% ipython --no-banner

In [1]: import numpy as np

In [2]: from numpy import linalg as LA

In [3]: np.set_printoptions(precision=4, suppress=True, linewidth=100, legacy="1.25")

In [4]: F = np.loadtxt("sample19.csv", delimiter=",")

In [5]: F
Out[5]: 
array([[-6.8244,  4.5243, -6.8742],
       [-2.309 ,  1.5629, -2.3454],
       [ 0.1335, -0.1025,  0.17  ],
       [ 1.6593, -1.1082,  1.7217],
       [-4.8116,  3.1877, -4.8224],
       [-0.2474,  0.1713, -0.2501],
       [-0.0174,  0.0213,  0.0243],
       [ 3.6913, -2.4355,  3.6263],
       [ 0.9935, -0.6988,  0.9799],
       [ 0.8868, -0.5951,  0.913 ],
       [-0.8242,  0.5691, -0.8395],
       [-2.7923,  1.8535, -2.7959],
       [-3.5206,  2.3401, -3.5041]])

In [6]: vec = np.array([6, 2, 9])

In [7]: rhs = F @ vec

In [8]: LA.lstsq(F, rhs)[0]
Out[8]: array([6., 2., 9.])

In [9]: np.round(LA.pinv(F) @ F, 4) + 0
Out[9]: 
array([[1., 0., 0.],
       [0., 1., 0.],
       [0., 0., 1.]])

In [10]: LA.solve(F.T @ F, F.T @ rhs)
Out[10]: array([6., 2., 9.])

In [11]: rng = np.random.default_rng(80378)

In [12]: rhs = rhs + 0.05 * rng.normal(size=13)

In [13]: rhs
Out[13]: 
array([-93.7546, -31.7437,   2.1786,  23.2653, -65.8151,  -3.4214,   0.1799,  49.9723,  13.365 ,
        12.3518, -11.373 , -38.2264, -48.0007])

In [14]: coef, *_ = LA.lstsq(F, rhs)

In [15]: [round(float(LA.norm(LA.solve(F.T @ F + lam * np.eye(3), F.T @ rhs))), 2) for lam in (0, 1, 10, 100)]
Out[15]: [11.34, 8.72, 8.45, 6.45]

In [16]: Z = F[[7, 0]].astype(float)

In [17]: for _ in range(7):
    ...:     idx = LA.norm(F[:, None] - Z, axis=-1).argmin(axis=1)
    ...:     Z = np.array([F[idx == j].mean(axis=0) for j in range(2)])
    ...: 

In [18]: idx
Out[18]: array([1, 1, 0, 0, 1, 0, 0, 0, 0, 0, 0, 1, 1])

In [19]: Z[1] - Z[0]
Out[19]: array([-4.836 ,  3.216 , -4.8616])

In [20]: Z
Out[20]: 
array([[ 0.7844, -0.5223,  0.7932],
       [-4.0516,  2.6937, -4.0684]])

In [21]: np.bincount(idx)
Out[21]: array([8, 5])

In [22]: LA.matrix_rank(Z)
Out[22]: 2

In [23]: Z - Z[0]
Out[23]: 
array([[ 0.    ,  0.    ,  0.    ],
       [-4.836 ,  3.216 , -4.8616]])

In [24]: Z.sum(axis=0)
Out[24]: array([-3.2672,  2.1714, -3.2752])

In [25]: np.count_nonzero(Z)
Out[25]: 6

In [26]: Z.shape
Out[26]: (2, 3)

In [27]: m1 = np.load("m.npy")

In [28]: m1
Out[28]: 
array([[0, 0, 0],
       [0, 0, 0],
       [0, 2, 0]])

In [29]: # rank 1

In [30]: left, sig, Vh = LA.svd(m1)

In [31]: sig
Out[31]: array([2., 0., 0.])

In [32]: Y = left[:, :1] @ np.diag(sig[:1]) @ Vh[:1]

In [33]: LA.matrix_rank(m1, rtol=0.05)
Out[33]: 1

In [34]: Y
Out[34]: 
array([[0., 0., 0.],
       [0., 0., 0.],
       [0., 2., 0.]])

In [35]: round(LA.norm(m1 - Y) / LA.norm(m1), 4)
Out[35]: 0.0

In [36]: LA.pinv(m1)
Out[36]: 
array([[0. , 0. , 0. ],
       [0. , 0. , 0.5],
       [0. , 0. , 0. ]])

In [37]: data = np.loadtxt("mat.csv", delimiter=",")

In [38]: data
Out[38]: 
array([[ -5.0647,  -2.6237,   7.2585],
       [  4.2893,   0.1122,  -3.2419],
       [ -2.5676,  -2.0919,   3.8593],
       [ -7.4793,  -8.9987,  -7.0374],
       [  2.8021,   0.0155,  -0.5578],
       [  1.0598,  -0.734 ,   0.6783],
       [ -6.7267,  -5.8192,   0.996 ],
       [  2.21  ,   0.2464,   1.3194],
       [ -1.3133,  -2.6366,  -0.2831],
       [ -1.2855,  -2.3541,   0.5087],
       [  7.9458,   2.7165,  -2.7421],
       [ -4.7267,  -4.242 ,   1.7273],
       [  0.3647,  -0.0546,   4.1068],
       [  4.6071,  -0.6138,  -6.0556],
       [  1.1214,  -0.6365,   0.8477],
       [ -1.9481,  -4.482 ,  -4.5497],
       [  2.3146,   1.4637,   4.7618],
       [ -0.6415,  -1.4574,   1.9107],
       [  4.2597,   3.2097,   6.1098],
       [-12.3997,  -7.6412,   6.8758],
       [  8.4146,   5.1328,   3.569 ],
       [ -2.2779,  -2.7477,   1.3125]])

In [39]: G = np.cov(data, rowvar=False)

In [40]: data.std(axis=0)
Out[40]: array([4.9192, 3.2962, 3.823 ])

In [41]: np.argwhere(np.triu(np.abs(np.corrcoef(data.T)) > 0.8, 1))
Out[41]: array([[0, 1]])

In [42]: G
Out[42]: 
array([[25.3506, 15.7108, -3.5688],
       [15.7108, 11.3821,  2.7247],
       [-3.5688,  2.7247, 15.3115]])

In [43]: D = LA.norm(F[:, None] - F[None], axis=-1)

In [44]: LA.matrix_rank(D ** 2)
Out[44]: 5

In [45]: D[6].round(6).argsort(kind="stable")[:4]
Out[45]: array([ 6,  2,  5, 10])

In [46]: D[:5, :5]
Out[46]: 
array([[ 0.    ,  7.0476, 10.9289, 13.3262,  3.1698],
       [ 7.0476,  0.    ,  3.8816,  6.2788,  3.878 ],
       [10.9289,  3.8816,  0.    ,  2.3973,  7.7591],
       [13.3262,  6.2788,  2.3973,  0.    , 10.1564],
       [ 3.1698,  3.878 ,  7.7591, 10.1564,  0.    ]])

In [47]: D.shape
Out[47]: (13, 13)

In [48]: np.unravel_index(D.round(6).argmax(), D.shape)
Out[48]: (0, 7)

In [49]: D = LA.norm(data[:, None] - data[None], axis=-1)

In [50]: D.shape
Out[50]: (22, 22)

In [51]: D[3].round(6).argsort(kind="stable")[:4]
Out[51]: array([ 3, 15,  6, 11])

In [52]: feats = np.loadtxt("case11.csv", delimiter=",")

In [53]: feats
Out[53]: 
array([[ 2.,  4., -1.],
       [ 1.,  3., -2.],
       [ 1.,  3., -2.],
       [ 1.,  3., -2.]])

In [54]: left, sig, Vh = LA.svd(feats)

In [55]: vecs = Vh[:(sig > 1e-8).sum()]

In [56]: vec = feats[3] + -3 * feats[0] + rng.integers(2) * np.eye(3)[2]

In [57]: vec
Out[57]: array([-5., -9.,  1.])

In [58]: LA.matrix_rank(np.vstack([feats, vec]))
Out[58]: 2

In [59]: np.diag(vecs.T @ vecs)
Out[59]: array([0.3421, 0.7632, 0.8947])

In [60]: np.allclose(vecs.T @ vecs @ vec, vec)
Out[60]: True

In [61]: vecs.T @ vecs
Out[61]: 
array([[ 0.3421,  0.3947,  0.2632],
       [ 0.3947,  0.7632, -0.1579],
       [ 0.2632, -0.1579,  0.8947]])

In [62]: left, sig, Vh = LA.svd(feats)

In [63]: sig.round(4) + 0
Out[63]: array([7.8189, 1.3655, 0.    ])

In [64]: Y = left[:, :2] @ np.diag(sig[:2]) @ Vh[:2]

In [65]: LA.matrix_rank(feats, rtol=0.05)
Out[65]: 2

In [66]: t = np.radians(120)

In [67]: Rm = np.eye(3)

In [68]: Rm[0, 0] = Rm[2, 2] = np.cos(t)

In [69]: Rm[0, 2], Rm[2, 0] = -np.sin(t), np.sin(t)

In [70]: Rm
Out[70]: 
array([[-0.5  ,  0.   , -0.866],
       [ 0.   ,  1.   ,  0.   ],
       [ 0.866,  0.   , -0.5  ]])

In [71]: Y = feats @ Rm.T

In [72]: Y
Out[72]: 
array([[-0.134 ,  4.    ,  2.2321],
       [ 1.2321,  3.    ,  1.866 ],
       [ 1.2321,  3.    ,  1.866 ],
       [ 1.2321,  3.    ,  1.866 ]])

In [73]: np.allclose(feats @ feats.T, Y @ Y.T)
Out[73]: True

In [74]: Y = np.array([[-1]])

In [75]: Z = np.array([[2, 3, 1], [1, 2, 3], [1, 0, 0]])

In [76]: M = np.block([[Y, np.zeros((1, 3))], [np.zeros((3, 1)), Z]])

In [77]: M
Out[77]: 
array([[-1.,  0.,  0.,  0.],
       [ 0.,  2.,  3.,  1.],
       [ 0.,  1.,  2.,  3.],
       [ 0.,  1.,  0.,  0.]])

In [78]: round(LA.det(M.T), 4)
Out[78]: -7.0

In [79]: np.kron(np.eye(2, dtype=int), M)
Out[79]: 
array([[-1.,  0.,  0.,  0., -0.,  0.,  0.,  0.],
       [ 0.,  2.,  3.,  1.,  0.,  0.,  0.,  0.],
       [ 0.,  1.,  2.,  3.,  0.,  0.,  0.,  0.],
       [ 0.,  1.,  0.,  0.,  0.,  0.,  0.,  0.],
       [-0.,  0.,  0.,  0., -1.,  0.,  0.,  0.],
       [ 0.,  0.,  0.,  0.,  0.,  2.,  3.,  1.],
       [ 0.,  0.,  0.,  0.,  0.,  1.,  2.,  3.],
       [ 0.,  0.,  0.,  0.,  0.,  1.,  0.,  0.]])

In [80]: LA.eigvals(M)
Out[80]: array([ 4.367 +0.j    , -0.1835+1.2527j, -0.1835-1.2527j, -1.    +0.j    ])

In [81]: np.einsum("ij,ji->", M, M)
Out[81]: 17.0

In [82]: round(LA.det(M[::-1]), 4)
Out[82]: -7.0

In [83]: round(LA.det(2 * M), 4), round(float(LA.det(M)), 4)
Out[83]: (-112.0, -7.0)

In [84]: vec = np.array([0, 3, 3, -3])

In [85]: rhs = M @ vec

In [86]: rhs
Out[86]: array([ 0., 12.,  0.,  3.])

In [87]: LA.solve(M, rhs + M[:, 0])
Out[87]: array([ 1.,  3.,  3., -3.])

In [88]: LA.solve(M.T, M[3])
Out[88]: array([-0.,  0.,  0.,  1.])

In [89]: LA.solve(M, rhs)
Out[89]: array([-0.,  3.,  3., -3.])
